% python3 -q
>>> import numpy as np
>>> np.set_printoptions(suppress=True, linewidth=100)
>>> A = np.load("dump.npy")
>>> A
array([[3, 2, 3, 1, 2],
       [0, 0, 0, 0, 0],
       [3, 2, 3, 1, 2],
       [1, 3, 2, 2, 3],
       [0, 0, 0, 0, 0],
       [2, 1, 0, 2, 2],
       [0, 0, 0, 0, 0],
       [6, 3, 3, 4, 5],
       [1, 2, 1, 1, 1],
       [4, 2, 3, 3, 5],
       [2, 1, 0, 2, 2],
       [2, 1, 3, 1, 3],
       [1, 2, 1, 1, 1],
       [5, 4, 4, 3, 4],
       [0, 0, 0, 0, 0],
       [0, 0, 0, 0, 0],
       [0, 0, 0, 0, 0],
       [4, 2, 3, 2, 3],
       [0, 0, 0, 0, 0],
       [2, 2, 1, 2, 2],
       [0, 0, 0, 0, 0],
       [0, 0, 0, 0, 0],
       [0, 1, 1, 1, 2],
       [2, 2, 1, 2, 2],
       [2, 1, 0, 2, 2]])
>>> hat = A @ np.linalg.solve(A.T @ A, A.T)
>>> np.round(np.diag(hat), 2)
array([0.31, 0.  , 0.31, 0.51, 0.  , 0.24, 0.  , 0.37, 0.22, 0.43, 0.24, 0.4 , 0.22, 0.33, 0.  ,
       0.  , 0.  , 0.3 , 0.  , 0.29, 0.  , 0.  , 0.31, 0.29, 0.24])
>>> cen = A - A.mean(axis=0)
>>> evecs = np.linalg.svd(cen)[2][:4]
>>> other = cen - cen @ evecs.T @ evecs
>>> round(float(np.linalg.norm(other) / np.linalg.norm(cen)), 2)
0.01
>>> np.round(other.std(axis=0), 2)
array([0.01, 0.01, 0.01, 0.03, 0.02])
>>> np.linalg.norm(other, axis=1).round(6).argmax()
np.int64(19)
>>> np.round(np.diag(evecs.T @ evecs), 2)
array([0.96, 0.92, 0.84, 0.46, 0.82])
>>> np.round((cen @ evecs.T).std(axis=0), 2)
array([2.92, 0.79, 0.6 , 0.51])
>>> other = np.c_[A[:, :2] @ np.array([[3, -3], [1, 2]]), np.array([2, 8, -9, 2, -3, 8, 7, 6, 1, 1, -8, -4, 6, 6, 2, 4, -8, 1, 0, 6, -9, 0, 9, -9, -2])]
>>> other
array([[ 11,  -5,   2],
       [  0,   0,   8],
       [ 11,  -5,  -9],
       [  6,   3,   2],
       [  0,   0,  -3],
       [  7,  -4,   8],
       [  0,   0,   7],
       [ 21, -12,   6],
       [  5,   1,   1],
       [ 14,  -8,   1],
       [  7,  -4,  -8],
       [  7,  -4,  -4],
       [  5,   1,   6],
       [ 19,  -7,   6],
       [  0,   0,   2],
       [  0,   0,   4],
       [  0,   0,  -8],
       [ 14,  -8,   1],
       [  0,   0,   0],
       [  8,  -2,   6],
       [  0,   0,  -9],
       [  0,   0,   0],
       [  1,   2,   9],
       [  8,  -2,  -9],
       [  7,  -4,  -2]])
>>> np.round(np.linalg.norm(np.linalg.qr(A)[0].T @ other, axis=0) ** 2 / ((other ** 2).sum(axis=0) + 1e-12), 2)
array([1.  , 1.  , 0.07])
>>> np.round(np.linalg.lstsq(A, other[:, 0])[0], 2) + 0
array([3., 1., 0., 0., 0.])
>>> np.linalg.matrix_rank(np.c_[A, other])
np.int64(6)
